In [1]: import numpy as np

In [2]: import numpy.linalg as la

In [3]: np.set_printoptions(precision=3, suppress=True, linewidth=120, legacy="1.25")

In [4]: E = np.load("w.npy")

In [5]: E
Out[5]: 
array([[ 1.269,  0.406, -1.547, -0.118],
       [ 3.4  ,  3.028, -3.356, -1.332],
       [-2.264, -1.656,  2.132,  1.316],
       [ 0.759,  0.811, -1.376, -0.452],
       [-0.777, -0.764,  1.027,  0.862],
       [ 1.251,  1.541, -1.566, -0.694],
       [-3.469, -3.95 ,  4.036,  1.819],
       [-1.258, -2.054,  2.042,  0.955],
       [ 1.149,  1.414, -1.617, -0.241],
       [-0.976, -0.529,  0.748,  0.215],
       [-3.318, -2.862,  2.923,  1.497],
       [-0.933, -1.164,  1.202,  0.003],
       [-0.689, -0.302,  0.768,  0.022],
       [ 0.882,  0.602, -0.814, -0.117],
       [ 1.331,  0.844, -1.15 , -0.862]])

In [6]: D = la.norm(E[:, None] - E[None], axis=-1)

In [7]: np.unravel_index(D.round(6).argmax(), D.shape)
Out[7]: (1, 6)

In [8]: np.flatnonzero(D[0] < D.mean() / 2)
Out[8]: array([ 0,  3,  5,  8, 13, 14])

In [9]: D[0].round(6).argsort(kind="stable")[:4]
Out[9]: array([ 0,  3, 13, 14])

In [10]: Uu, sig, Vh = la.svd(E)

In [11]: sig
Out[11]: array([12.999,  1.257,  1.125,  0.76 ])

In [12]: A2 = Uu[:, :1] @ np.diag(sig[:1]) @ Vh[:1]

In [13]: np.round(np.abs(E - A2).max(), 3)
Out[13]: 0.58

In [14]: la.matrix_rank(E, rtol=0.05)
Out[14]: 4

In [15]: la.matrix_rank(A2)
Out[15]: 1

In [16]: arr = np.loadtxt("out15.csv", delimiter=",")

In [17]: arr
Out[17]: 
array([[ -5.7  ,  -6.688,  -5.339, -13.908],
       [ -2.962,  -0.975,  -1.975,  -2.924],
       [ -2.919,  -0.948,  -1.947,  -2.842],
       [ -2.314,  -0.676,  -1.583,  -1.866],
       [ -1.512,  -0.502,  -1.132,  -1.01 ],
       [ -1.235,  -0.454,  -0.966,  -0.793],
       [ -1.233,  -0.454,  -0.964,  -0.792],
       [ -1.023,  -0.413,  -0.83 ,  -0.645],
       [ -0.409,  -0.222,  -0.374,  -0.259],
       [ -0.168,  -0.103,  -0.162,  -0.109],
       [  0.261,   0.198,   0.277,   0.183],
       [  0.318,   0.248,   0.341,   0.225],
       [  0.432,   0.356,   0.476,   0.314],
       [  0.538,   0.467,   0.609,   0.403],
       [  0.961,   1.015,   1.199,   0.809],
       [  1.698,   2.457,   2.521,   1.816],
       [  1.867,   2.889,   2.883,   2.114],
       [  2.346,   4.356,   4.048,   3.133],
       [  2.695,   5.666,   5.033,   4.053],
       [  3.867,  11.845,   9.331,   8.523],
       [  4.247,  14.52 ,  11.094,  10.511],
       [  5.031,  21.224,  15.372,  15.599],
       [  5.196,  22.86 ,  16.394,  16.859]])

In [18]: Uu, sig, Vh = la.svd(arr)

In [19]: evecs = Vh[:(sig > 1e-8).sum()]

In [20]: rng = np.random.default_rng(226)

In [21]: x = arr[9] + -1 * arr[14] + rng.integers(2) * np.eye(4)[1]

In [22]: x
Out[22]: array([-1.129, -0.118, -1.361, -0.919])

In [23]: la.matrix_rank(np.vstack([arr, x]))
Out[23]: 4

In [24]: evecs.T @ evecs
Out[24]: 
array([[ 0.785, -0.242,  0.322,  0.081],
       [-0.242,  0.728,  0.362,  0.091],
       [ 0.322,  0.362,  0.517, -0.121],
       [ 0.081,  0.091, -0.121,  0.97 ]])

In [25]: round(la.norm(x - evecs.T @ evecs @ x), 3)
Out[25]: 0.521

In [26]: np.diag(evecs.T @ evecs)
Out[26]: array([0.785, 0.728, 0.517, 0.97 ])

In [27]: np.argsort(-la.norm(arr, axis=0).round(6), kind="stable")[:3]
Out[27]: array([1, 3, 2])

In [28]: la.matrix_rank(arr, rtol=0.1)
Out[28]: 2

In [29]: Uu, sig, Vh = la.svd(arr)

In [30]: sig.round(3) + 0
Out[30]: array([57.336,  8.845,  4.437,  0.   ])

In [31]: np.argmax(sig[:-1] / (sig[1:] + 1e-6)) + 1
Out[31]: 3

In [32]: A2 = Uu[:, :3] @ np.diag(sig[:3]) @ Vh[:3]

In [33]: la.matrix_rank(arr, rtol=0.05)
Out[33]: 3

In [34]: la.matrix_rank(A2)
Out[34]: 3

In [35]: Xc = arr - arr.mean(axis=0)

In [36]: Uu, sig, Vh = la.svd(Xc, full_matrices=False)

In [37]: (np.sign(Uu[:, 0]) == np.sign(Uu[0, 0])).astype(int)
Out[37]: array([1, 1, 1, 1, 1, 1, 1, 1, 1, 1, 1, 1, 1, 1, 1, 1, 0, 0, 0, 0, 0, 0, 0])

In [38]: np.abs(Uu[:, 0]).argmax()
Out[38]: 22

In [39]: np.round(Xc.mean(axis=0), 3) + 0
Out[39]: array([0., 0., 0., 0.])

In [40]: np.round(sig ** 2 / (sig ** 2).sum(), 3) + 0
Out[40]: array([0.974, 0.019, 0.007, 0.   ])

In [41]: round(float((sig ** 2).sum() ** 2 / (sig ** 4).sum()), 3)
Out[41]: 1.053

In [42]: Vh[0] * np.sign(Vh[0, np.abs(Vh[0]).argmax()])
Out[42]: array([0.22 , 0.639, 0.489, 0.551])

In [43]: np.abs(Vh[0]).argmax()
Out[43]: 1

In [44]: blk = np.stack([arr, -3 * arr, arr[::-1]])

In [45]: la.norm(blk, axis=(1, 2))
Out[45]: array([ 58.184, 174.551,  58.184])

In [46]: la.matrix_rank(blk.reshape(3, -1))
Out[46]: 2

In [47]: np.einsum("bij,cij->bc", blk, blk)
Out[47]: 
array([[  3385.323, -10155.968,  -1568.849],
       [-10155.968,  30467.905,   4706.548],
       [ -1568.849,   4706.548,   3385.323]])

In [48]: la.matrix_rank(blk)
Out[48]: array([3, 3, 3])
